% python3 -q
>>> import numpy as np
>>> import numpy.linalg as la
>>> np.set_printoptions(precision=2, suppress=True, linewidth=140)
>>> def rd(a):
...     return np.round(a, 2) + 0
... 
>>> arr = np.load("case5.npy")
>>> print(arr)
[[ 2 -3  2 -4 -6  1]
 [-3  2  3 -5 -3 -1]
 [ 2  3 -2  4 -2  3]
 [-4 -5  4  0  0 -3]
 [-6 -3 -2  0 -4  2]
 [ 1 -1  3 -3  2 -6]]
>>> # symmetric, so the eigenvalues are real
>>> ev, V = la.eigh(arr)
>>> x = np.array([-1, -1, -2, -2, 1, -2])
>>> print(np.abs(arr).sum(axis=1).max(), rd(np.abs(ev).max()))
18 12.49
>>> print(rd(la.eigvalsh(arr[1:, 1:])))
[-11.68  -6.21  -1.82   3.02   6.69]
>>> print((np.sign(V[:, -1].round(6)) == np.sign(V[0, -1].round(6))).astype(int))
[1 1 1 0 0 1]
>>> K = np.array([[1, 0, 1, 3, 0, 0],
...     [0, 0, 0, 0, 0, 0],
...     [1, 0, 1, 3, 0, 0],
...     [3, 0, 3, 9, 0, 0],
...     [0, 0, 0, 0, 0, 0],
...     [0, 0, 0, 0, 0, 0]])
>>> print(K)
[[1 0 1 3 0 0]
 [0 0 0 0 0 0]
 [1 0 1 3 0 0]
 [3 0 3 9 0 0]
 [0 0 0 0 0 0]
 [0 0 0 0 0 0]]
>>> # looks like rank 1
>>> ang = np.radians(89)
>>> R = np.eye(6)
>>> R[2, 2] = R[1, 1] = np.cos(ang)
>>> R[2, 1], R[1, 2] = -np.sin(ang), np.sin(ang)
>>> print(rd(R))
[[ 1.    0.    0.    0.    0.    0.  ]
 [ 0.    0.02  1.    0.    0.    0.  ]
 [ 0.   -1.    0.02  0.    0.    0.  ]
 [ 0.    0.    0.    1.    0.    0.  ]
 [ 0.    0.    0.    0.    1.    0.  ]
 [ 0.    0.    0.    0.    0.    1.  ]]
>>> B = K @ R.T
>>> print(rd(la.svd(K, compute_uv=False)), rd(la.svd(B, compute_uv=False)))
[11.  0.  0.  0.  0.  0.] [11.  0.  0.  0.  0.  0.]
>>> print(rd(B))
[[1.   1.   0.02 3.   0.   0.  ]
 [0.   0.   0.   0.   0.   0.  ]
 [1.   1.   0.02 3.   0.   0.  ]
 [3.   3.   0.05 9.   0.   0.  ]
 [0.   0.   0.   0.   0.   0.  ]
 [0.   0.   0.   0.   0.   0.  ]]
>>> r0 = np.array([-1, -1])
>>> print(rd(np.polyval(r0, B[3])))
[ -4.    -4.    -1.05 -10.    -1.    -1.  ]
>>> print(np.unique(K.round(6), axis=0).shape)
(3, 6)
>>> print(np.allclose(K[:-1].T @ la.lstsq(K[:-1].T, K[-1])[0], K[-1]))
True
>>> print((la.matrix_power((K != 0) + (K.T != 0) + np.eye(6), 6) > 0).astype(int))
[[1 0 1 1 0 0]
 [0 1 0 0 0 0]
 [1 0 1 1 0 0]
 [1 0 1 1 0 0]
 [0 0 0 0 1 0]
 [0 0 0 0 0 1]]
>>> print(K @ K)
[[11  0 11 33  0  0]
 [ 0  0  0  0  0  0]
 [11  0 11 33  0  0]
 [33  0 33 99  0  0]
 [ 0  0  0  0  0  0]
 [ 0  0  0  0  0  0]]
>>> print((K != 0).astype(int))
[[1 0 1 1 0 0]
 [0 0 0 0 0 0]
 [1 0 1 1 0 0]
 [1 0 1 1 0 0]
 [0 0 0 0 0 0]
 [0 0 0 0 0 0]]
>>> print(rd(la.det(K)))
0.0
>>> rng = np.random.default_rng(957159)
>>> idx = rng.permutation(6)
>>> print(idx)
[3 5 1 4 2 0]
>>> B = K[idx][:, idx]
>>> print(np.allclose(B, K))
False
>>> print(B)
[[9 0 0 0 3 3]
 [0 0 0 0 0 0]
 [0 0 0 0 0 0]
 [0 0 0 0 0 0]
 [3 0 0 0 1 1]
 [3 0 0 0 1 1]]
>>> print(np.diag(B))
[9 0 0 0 1 1]
>>> print(np.trace(B))
11
